$ ipython --no-banner

In [1]: import numpy as np

In [2]: np.set_printoptions(precision=1, suppress=True, linewidth=160)

In [3]: def rd(a):
   ...:     return np.round(a, 1) + 0
   ...: 

In [4]: m1 = np.load("data.npy")

In [5]: m1
Out[5]: 
array([[  4,   7,  -7, -28],
       [ -9,  -3,  -9, -36],
       [  1,  -9,   9,  36],
       [ -1,  -5,  -9, -36],
       [ -8,  -9,   4,  16]])

In [6]: [round(float(x), 1) for x in np.linalg.svd(m1, compute_uv=False)[:3]]
Out[6]: [72.6, 18.0, 7.0]

In [7]: rd(np.linalg.norm(m1, 2) / np.linalg.norm(m1))
Out[7]: np.float64(1.0)

In [8]: W = np.array([[3, 0, 0, 3, 3], [0, 2, 1, 2, 2], [1, 3, 0, 3, 2], [3, 2, 0, 3, 2]])

In [9]: c = np.array([-1, -1, -2, 0, -1])

In [10]: H = np.maximum(m1 @ W + c, 0)

In [11]: (H > 0).mean(axis=0)
Out[11]: array([0.4, 0.4, 0.2, 0.4, 0.2])

In [12]: np.linalg.matrix_rank(H)
Out[12]: np.int64(3)

In [13]: H
Out[13]: 
array([[  0,   0,   5,   0,   0],
       [  0,   0,   0,   0,   0],
       [119,  80,   0, 120,  74],
       [  0,   0,   0,   0,   0],
       [ 27,  25,   0,  18,   0]])

In [14]: cent = np.array([[2, 2, 0], [1, 3, -2], [2, -2, 0], [-1, -1, -2], [0, -2, -2]])

In [15]: (H @ cent).round(6).argmax(axis=1)
Out[15]: array([0, 0, 1, 0, 1])

In [16]: U, s, VT = np.linalg.svd(m1)

In [17]: evecs = VT[:(s > 1e-8).sum()]

In [18]: rng = np.random.default_rng(471345)

In [19]: vec = m1[0] + 5 * m1[2] + rng.integers(2) * np.eye(4)[2]

In [20]: vec
Out[20]: array([  9., -38.,  38., 152.])

In [21]: np.linalg.matrix_rank(np.vstack([m1, vec]))
Out[21]: np.int64(3)

In [22]: np.allclose(evecs.T @ evecs @ vec, vec)
Out[22]: True

In [23]: rd(np.linalg.norm(vec - evecs.T @ evecs @ vec))
Out[23]: np.float64(0.0)

In [24]: rd(np.diag(evecs.T @ evecs))
Out[24]: array([1. , 1. , 0.1, 0.9])

In [25]: A = np.array([[0, 0, 1], [1, 0, 0], [0, 1, 0]])

In [26]: vec = np.array([-2, 3, -2])

In [27]: (A * vec).sum(axis=1)
Out[27]: array([-2, -2,  3])

In [28]: np.einsum("ij,j->i", A, vec)
Out[28]: array([-2, -2,  3])

In [29]: (A @ vec).argmax()
Out[29]: np.int64(2)

In [30]: np.sign((A @ vec).round(6))
Out[30]: array([-1, -1,  1])

In [31]: A @ (2 * vec)
Out[31]: array([-4, -4,  6])

In [32]: Y = np.linalg.inv(A)

In [33]: A @ Y
Out[33]: 
array([[1., 0., 0.],
       [0., 1., 0.],
       [0., 0., 1.]])

In [34]: rd(np.linalg.cond(A))
Out[34]: np.float64(1.0)

In [35]: rd(np.linalg.svd(A, compute_uv=False))
Out[35]: array([1., 1., 1.])

In [36]: rd(np.linalg.norm(A, axis=0))
Out[36]: array([1., 1., 1.])

In [37]: np.linalg.matrix_power(A, 100)
Out[37]: 
array([[0, 0, 1],
       [1, 0, 0],
       [0, 1, 0]])

In [38]: A @ np.ones(3)
Out[38]: array([1., 1., 1.])

In [39]: A.sum(axis=1)
Out[39]: array([1, 1, 1])

In [40]: pr = np.eye(3)[1]

In [41]: for _ in range(3):
    ...:     pr = pr @ A
    ...:     print(pr.round(1))
    ...: 
[1. 0. 0.]
[0. 0. 1.]
[0. 1. 0.]

In [42]: z = rng.permutation(3)

In [43]: Y = A[:, z] * rng.choice([-1, 1], 3)

In [44]: Y
Out[44]: 
array([[ 1,  0,  0],
       [ 0, -1,  0],
       [ 0,  0, -1]])

In [45]: U, _, VT = np.linalg.svd(A.T @ Y)

In [46]: U @ VT
Out[46]: 
array([[ 0., -1.,  0.],
       [ 0.,  0., -1.],
       [ 1.,  0.,  0.]])

In [47]: rd(np.linalg.lstsq(A, Y)[0])
Out[47]: 
array([[ 0., -1.,  0.],
       [ 0.,  0., -1.],
       [ 1.,  0.,  0.]])

In [48]: F = np.array([[-16.7, -26.6, -3.8],
    ...:     [-15.3, -24.2, -3.7],
    ...:     [-7.7, -11.4, -2.9],
    ...:     [-3.6, -4.1, -2.2],
    ...:     [-1.3, -0.2, -1.0],
    ...:     [-0.8, 0.0, -0.5],
    ...:     [1.0, 0.1, 0.4],
    ...:     [2.5, 0.6, 0.8],
    ...:     [8.3, 3.7, 1.6],
    ...:     [9.8, 4.7, 1.7],
    ...:     [20.9, 13.1, 2.5],
    ...:     [30.5, 21.1, 3.0],
    ...:     [46.2, 35.2, 3.6]])

In [49]: z = F[:, 1] > np.median(F[:, 1])

In [50]: f = F[z].mean(axis=0) - F[~z].mean(axis=0)

In [51]: ((F - F.mean(axis=0)) @ f > 0).astype(int)
Out[51]: array([0, 0, 0, 0, 0, 0, 0, 0, 1, 1, 1, 1, 1])

In [52]: z.astype(int)
Out[52]: array([0, 0, 0, 0, 0, 0, 0, 1, 1, 1, 1, 1, 1])

In [53]: np.argsort(-np.abs(f).round(6), kind="stable")
Out[53]: array([0, 1, 2])

In [54]: hat = F @ np.linalg.solve(F.T @ F, F.T)

In [55]: rd(hat @ F[:, 1])
Out[55]: array([-26.6, -24.2, -11.4,  -4.1,  -0.2,   0. ,   0.1,   0.6,   3.7,   4.7,  13.1,  21.1,  35.2])

In [56]: rd(np.trace(hat))
Out[56]: np.float64(3.0)

In [57]: np.allclose(hat @ hat, hat)
Out[57]: True

In [58]: rd(np.linalg.eigvalsh(hat))
Out[58]: array([0., 0., 0., 0., 0., 0., 0., 0., 0., 0., 1., 1., 1.])

In [59]: Y = np.c_[F[:, :2] @ np.array([[-2, 6], [-6, 6]]), np.array([-5, 3, -3, -1, 3, -5, -2, -2, 4, 4, -3, 2, -3])]

In [60]: rd(Y)
Out[60]: 
array([[ 193. , -259.8,   -5. ],
       [ 175.8, -237. ,    3. ],
       [  83.8, -114.6,   -3. ],
       [  31.8,  -46.2,   -1. ],
       [   3.8,   -9. ,    3. ],
       [   1.6,   -4.8,   -5. ],
       [  -2.6,    6.6,   -2. ],
       [  -8.6,   18.6,   -2. ],
       [ -38.8,   72. ,    4. ],
       [ -47.8,   87. ,    4. ],
       [-120.4,  204. ,   -3. ],
       [-187.6,  309.6,    2. ],
       [-303.6,  488.4,   -3. ]])

In [61]: rd(np.linalg.norm(np.linalg.qr(F)[0].T @ Y, axis=0) ** 2 / ((Y ** 2).sum(axis=0) + 1e-12))
Out[61]: array([1. , 1. , 0.1])

In [62]: np.linalg.matrix_rank(Y)
Out[62]: np.int64(3)

In [63]: arr = np.load("arr.npy")

In [64]: arr
Out[64]: 
array([[ 3.,  4.,  0.,  0.],
       [ 4.,  1.,  4.,  0.],
       [ 0.,  4., -3.,  4.],
       [ 0.,  0.,  4., -3.]])

In [65]: Y = m1 / np.sqrt((m1 ** 2).mean(axis=1, keepdims=True))

In [66]: np.linalg.matrix_rank(Y) == np.linalg.matrix_rank(m1)
Out[66]: np.True_

In [67]: rd(np.linalg.norm(Y, axis=1))
Out[67]: array([2., 2., 2., 2., 2.])

In [68]: rd(m1 - m1.mean(axis=1, keepdims=True))
Out[68]: 
array([[ 10. ,  13. ,  -1. , -22. ],
       [  5.2,  11.2,   5.2, -21.8],
       [ -8.2, -18.2,  -0.2,  26.8],
       [ 11.8,   7.8,   3.8, -23.2],
       [ -8.8,  -9.8,   3.2,  15.2]])

In [69]: np.linalg.matrix_rank(m1 - m1.mean(axis=1, keepdims=True))
Out[69]: np.int64(3)

In [70]: gram = np.cov(F, rowvar=False)

In [71]: rd(np.polyfit(F[:, 0], F[:, 1], 1))
Out[71]: array([ 0.9, -4.2])

In [72]: gram.shape
Out[72]: (3, 3)

In [73]: rd(F.std(axis=0))
Out[73]: array([17.2, 16. ,  2.4])

In [74]: np.all(np.linalg.eigvalsh(arr) > 0)
Out[74]: np.False_

In [75]: w, evecs = np.linalg.eigh(arr)

In [76]: rd(w)
Out[76]: array([-8.2, -2.5,  1.7,  7. ])

In [77]: rd(evecs.T @ arr @ evecs)
Out[77]: 
array([[-8.2,  0. ,  0. ,  0. ],
       [ 0. , -2.5,  0. ,  0. ],
       [ 0. ,  0. ,  1.7,  0. ],
       [ 0. ,  0. ,  0. ,  7. ]])

In [78]: rd(np.linalg.eigvalsh(arr + -3 * np.eye(4)))
Out[78]: array([-11.2,  -5.5,  -1.3,   4. ])

In [79]: rd(evecs.T @ evecs)
Out[79]: 
array([[1., 0., 0., 0.],
       [0., 1., 0., 0.],
       [0., 0., 1., 0.],
       [0., 0., 0., 1.]])

In [80]: rd(evecs @ np.diag(w) @ evecs.T)
Out[80]: 
array([[ 3.,  4.,  0.,  0.],
       [ 4.,  1.,  4.,  0.],
       [ 0.,  4., -3.,  4.],
       [ 0.,  0.,  4., -3.]])

In [81]: hat = np.triu(np.array([[1, 3, 3, 3], [-1, -2, -1, -2], [2, 1, 0, 0], [-1, -2, -3, -1]]), 1) + np.eye(4)

In [82]: Y = hat @ arr @ np.linalg.inv(hat)

In [83]: rd(np.linalg.det(Y))
Out[83]: np.float64(235.0)

In [84]: np.trace(Y), np.trace(arr)
Out[84]: (np.float64(-2.0), np.float64(-2.0))

In [85]: rd(np.poly(Y))
Out[85]: array([  1.,   2., -60., -50., 235.])

In [86]: hat @ arr - arr @ hat
Out[86]: 
array([[ 12.,   6.,  10.,   2.],
       [  0., -16., -16.,  -8.],
       [  0.,   0.,   4.,   8.],
       [  0.,   0.,   0.,   0.]])
